$ ipython --no-banner

In [1]: import numpy as np

In [2]: import numpy.linalg as la

In [3]: np.set_printoptions(precision=2, suppress=True, linewidth=160)

In [4]: tidy = lambda a: np.round(a, 2) + 0

In [5]: E = np.loadtxt("layer14.csv", delimiter=",")

In [6]: E
Out[6]: 
array([[0., 2.],
       [0., 0.]])

In [7]: proj = np.triu(np.array([[-1, 1], [2, 0]]), 1) + np.eye(2)

In [8]: other = proj @ E @ la.inv(proj)

In [9]: proj @ E - E @ proj
Out[9]: 
array([[0., 0.],
       [0., 0.]])

In [10]: la.matrix_rank(other)
Out[10]: np.int64(1)

In [11]: other
Out[11]: 
array([[0., 2.],
       [0., 0.]])

In [12]: blk = np.stack([E, 2 * E, E[::-1]])

In [13]: la.matrix_rank(blk.reshape(3, -1))
Out[13]: np.int64(2)

In [14]: (blk @ E.T).shape
Out[14]: (3, 2, 2)

In [15]: tidy(la.det(blk))
Out[15]: array([0., 0., 0.])

In [16]: other = np.array([[1, 0, 1], [1, -2, 0], [-2, 0, 2]])

In [17]: W2 = np.array([[2]])

In [18]: mat = np.block([[other, np.array([[2], [0], [2]])], [np.zeros((1, 3)), W2]])

In [19]: mat
Out[19]: 
array([[ 1.,  0.,  1.,  2.],
       [ 1., -2.,  0.,  0.],
       [-2.,  0.,  2.,  2.],
       [ 0.,  0.,  0.,  2.]])

In [20]: x = np.array([2, 2, 3, -5])

In [21]: (mat @ x).argmax()
Out[21]: np.int64(1)

In [22]: la.norm(mat @ x) <= la.norm(mat, 2) * la.norm(x) + 1e-9
Out[22]: np.True_

In [23]: np.einsum("ij,j->i", mat, x)
Out[23]: array([ -5.,  -2.,  -8., -10.])

In [24]: F = np.array([[142, -48, 39, 115, -64, 17],
    ...:     [-48, 38, 7, -49, 46, 23],
    ...:     [39, 7, 142, 18, -53, 42],
    ...:     [115, -49, 18, 98, -61, 0],
    ...:     [-64, 46, -53, -61, 86, 19],
    ...:     [17, 23, 42, 0, 19, 41]])

In [25]: rng = np.random.default_rng(4)

In [26]: z = rng.permutation(6)

In [27]: z
Out[27]: array([1, 2, 0, 5, 4, 3])

In [28]: other = F[z][:, z]

In [29]: other
Out[29]: 
array([[ 38,   7, -48,  23,  46, -49],
       [  7, 142,  39,  42, -53,  18],
       [-48,  39, 142,  17, -64, 115],
       [ 23,  42,  17,  41,  19,   0],
       [ 46, -53, -64,  19,  86, -61],
       [-49,  18, 115,   0, -61,  98]])

In [30]: np.trace(other)
Out[30]: np.int64(547)

In [31]: tidy(np.sort(np.abs(la.eigvals(other))))
Out[31]: array([  0.  ,   0.  ,   0.  ,  74.57, 151.61, 320.82])

In [32]: x = np.array([4, 3, 2, 0, 0, 1])

In [33]: np.sign((F @ x).round(6))
Out[33]: array([ 1, -1,  1,  1, -1,  1])

In [34]: F @ x
Out[34]: array([ 519,  -41,  503,  349, -205,  262])

In [35]: F * x
Out[35]: 
array([[ 568, -144,   78,    0,    0,   17],
       [-192,  114,   14,    0,    0,   23],
       [ 156,   21,  284,    0,    0,   42],
       [ 460, -147,   36,    0,    0,    0],
       [-256,  138, -106,    0,    0,   19],
       [  68,   69,   84,    0,    0,   41]])

In [36]: F @ np.eye(6)[4]
Out[36]: array([-64.,  46., -53., -61.,  86.,  19.])

In [37]: np.einsum("ij,j->i", F, x)
Out[37]: array([ 519,  -41,  503,  349, -205,  262])

In [38]: A = np.loadtxt("x.csv", delimiter=",")

In [39]: A
Out[39]: 
array([[ 2., -3., -2.],
       [-2.,  2., -3.],
       [-3., -2.,  2.]])

In [40]: other = np.array([[6, 3], [7, 7], [6, 5]])

In [41]: la.matrix_rank(np.vstack([A, other.T]))
Out[41]: np.int64(3)

In [42]: la.matrix_rank(A @ other)
Out[42]: np.int64(2)

In [43]: np.einsum("ij->j", A)
Out[43]: array([-3., -3., -3.])

In [44]: A @ other
Out[44]: 
array([[-21., -25.],
       [-16.,  -7.],
       [-20., -13.]])

In [45]: np.einsum("ij,ij->i", A, A)
Out[45]: array([17., 17., 17.])

In [46]: Q, R = la.qr(A)

In [47]: tidy(np.abs(np.diag(R)))
Out[47]: array([4.12, 4.01, 3.81])

In [48]: tidy(np.trace(Q @ Q.T))
Out[48]: np.float64(3.0)

In [49]: tidy(Q)
Out[49]: 
array([[-0.49,  0.63,  0.61],
       [ 0.49, -0.38,  0.79],
       [ 0.73,  0.68, -0.12]])

In [50]: tidy(Q @ R)
Out[50]: 
array([[ 2., -3., -2.],
       [-2.,  2., -3.],
       [-3., -2.,  2.]])

In [51]: tidy(la.det(A.T))
Out[51]: np.float64(-63.0)

In [52]: tidy(la.det(2 * A)), tidy(la.det(A))
Out[52]: (np.float64(-504.0), np.float64(-63.0))

In [53]: tidy(np.sort(np.abs(np.fft.fft(A[0])))), tidy(np.sort(la.svd(A, compute_uv=False)))
Out[53]: (array([3.  , 4.58, 4.58]), array([3.  , 4.58, 4.58]))

In [54]: np.allclose(A @ A.T, A.T @ A)
Out[54]: True

In [55]: (A @ A)[0]
Out[55]: array([16., -8.,  1.])

In [56]: other = la.inv(A)

In [57]: (np.abs(other) > 1e-9).astype(int)
Out[57]: 
array([[1, 1, 1],
       [1, 1, 1],
       [1, 1, 1]])

In [58]: tidy(la.det(A) * other)
Out[58]: 
array([[-2., 10., 13.],
       [13., -2., 10.],
       [10., 13., -2.]])

In [59]: M = np.load("run6.npy")

In [60]: M
Out[60]: 
array([[ 2.88,  2.88, -1.44],
       [-0.12, -0.16,  0.09],
       [-0.42, -0.42,  0.18],
       [ 3.65,  3.64, -1.8 ],
       [ 0.55,  0.55, -0.27],
       [ 1.83,  1.84, -0.91],
       [-2.34, -2.34,  1.18],
       [ 1.49,  1.52, -0.75],
       [-0.59, -0.58,  0.27],
       [ 2.87,  2.83, -1.39],
       [-1.39, -1.37,  0.67],
       [-0.17, -0.21,  0.07],
       [ 0.26,  0.3 , -0.15],
       [-0.12, -0.11,  0.12],
       [-2.05, -2.06,  1.01],
       [ 0.68,  0.66, -0.36],
       [ 0.62,  0.6 , -0.29],
       [-4.64, -4.69,  2.31],
       [-1.58, -1.52,  0.76],
       [-2.59, -2.55,  1.3 ],
       [ 2.06,  2.03, -1.03],
       [ 1.36,  1.35, -0.68],
       [ 1.33,  1.33, -0.69],
       [ 1.73,  1.7 , -0.85],
       [ 0.18,  0.21, -0.08]])

In [61]: other = np.c_[M[:, :1] @ np.array([[4]]), np.array([0, 0, -1, -2, -2, 2, -2, 1, -2, 1, 2, 2, -1, 0, -1, 0, 1, 1, 0, 2, 0, -2, -2, -2, 2])]

In [62]: other
Out[62]: 
array([[ 11.52,   0.  ],
       [ -0.48,   0.  ],
       [ -1.68,  -1.  ],
       [ 14.6 ,  -2.  ],
       [  2.2 ,  -2.  ],
       [  7.32,   2.  ],
       [ -9.36,  -2.  ],
       [  5.96,   1.  ],
       [ -2.36,  -2.  ],
       [ 11.48,   1.  ],
       [ -5.56,   2.  ],
       [ -0.68,   2.  ],
       [  1.04,  -1.  ],
       [ -0.48,   0.  ],
       [ -8.2 ,  -1.  ],
       [  2.72,   0.  ],
       [  2.48,   1.  ],
       [-18.56,   1.  ],
       [ -6.32,   0.  ],
       [-10.36,   2.  ],
       [  8.24,   0.  ],
       [  5.44,  -2.  ],
       [  5.32,  -2.  ],
       [  6.92,  -2.  ],
       [  0.72,   2.  ]])

In [63]: tidy(la.norm(la.qr(M)[0].T @ other, axis=0) ** 2 / ((other ** 2).sum(axis=0) + 1e-12))
Out[63]: array([1.  , 0.07])

In [64]: tidy(la.lstsq(M, other[:, 0])[0])
Out[64]: array([4., 0., 0.])

In [65]: la.matrix_rank(np.c_[M, other])
Out[65]: np.int64(4)
